In [1]: import numpy as np

In [2]: import numpy.linalg as la

In [3]: np.set_printoptions(precision=3, suppress=True, linewidth=160)

In [4]: def rd(a):
   ...:     return np.round(a, 3) + 0
   ...: 

In [5]: F = np.loadtxt("layer1.csv", delimiter=",")

In [6]: F
Out[6]: 
array([[-28., -44., -39.,  22.],
       [ 20.,  33.,  29., -19.],
       [ 14.,  28.,  27., -14.],
       [ 34.,  66.,  61., -38.]])

In [7]: A2 = F / np.sqrt((F ** 2).mean(axis=1, keepdims=True))

In [8]: rd(A2[3])
Out[8]: array([ 0.658,  1.277,  1.181, -0.736])

In [9]: rd(la.norm(A2, axis=1))
Out[9]: array([2., 2., 2., 2.])

In [10]: la.matrix_rank(F - F.mean(axis=1, keepdims=True))
Out[10]: np.int64(3)

In [11]: la.matrix_rank(A2) == la.matrix_rank(F)
Out[11]: np.True_

In [12]: rng = np.random.default_rng(39761)

In [13]: z = rng.permutation(4)

In [14]: z
Out[14]: array([2, 3, 1, 0])

In [15]: A2 = F[z][:, z]

In [16]: rd(la.det(A2)), rd(la.det(F[z]))
Out[16]: (np.float64(-180.0), np.float64(180.0))

In [17]: proj = np.triu(np.array([[0, 2, 3, 2], [1, 2, 3, 3], [0, 2, 3, 0], [2, 0, 3, 2]]), 1) + np.eye(4)

In [18]: A2 = proj @ F @ la.inv(proj)

In [19]: np.trace(A2), np.trace(F)
Out[19]: (np.float64(-6.0), np.float64(-6.0))

In [20]: rd(la.det(A2))
Out[20]: np.float64(-180.0)

In [21]: A2
Out[21]: 
array([[ 122.,   -6., -126., -360.],
       [ 164.,  -13., -160., -464.],
       [  14.,    0.,  -15.,  -42.],
       [  34.,   -2.,  -35., -100.]])

In [22]: proj @ F - F @ proj
Out[22]: 
array([[ 150.,  338.,  477.,   32.],
       [ 144.,  242.,  105., -295.],
       [   0.,  -28., -126., -112.],
       [   0.,  -68., -300., -266.]])

In [23]: A2 = F + rng.integers(-2, 3, (4, 3)) @ rng.integers(-2, 3, (3, 4))

In [24]: A2
Out[24]: 
array([[-28., -50., -45.,  20.],
       [ 22.,  26.,  30., -24.],
       [ 13.,  30.,  22., -10.],
       [ 34.,  66.,  61., -38.]])

In [25]: la.matrix_rank(A2 - F, tol=1e-8)
Out[25]: np.int64(3)
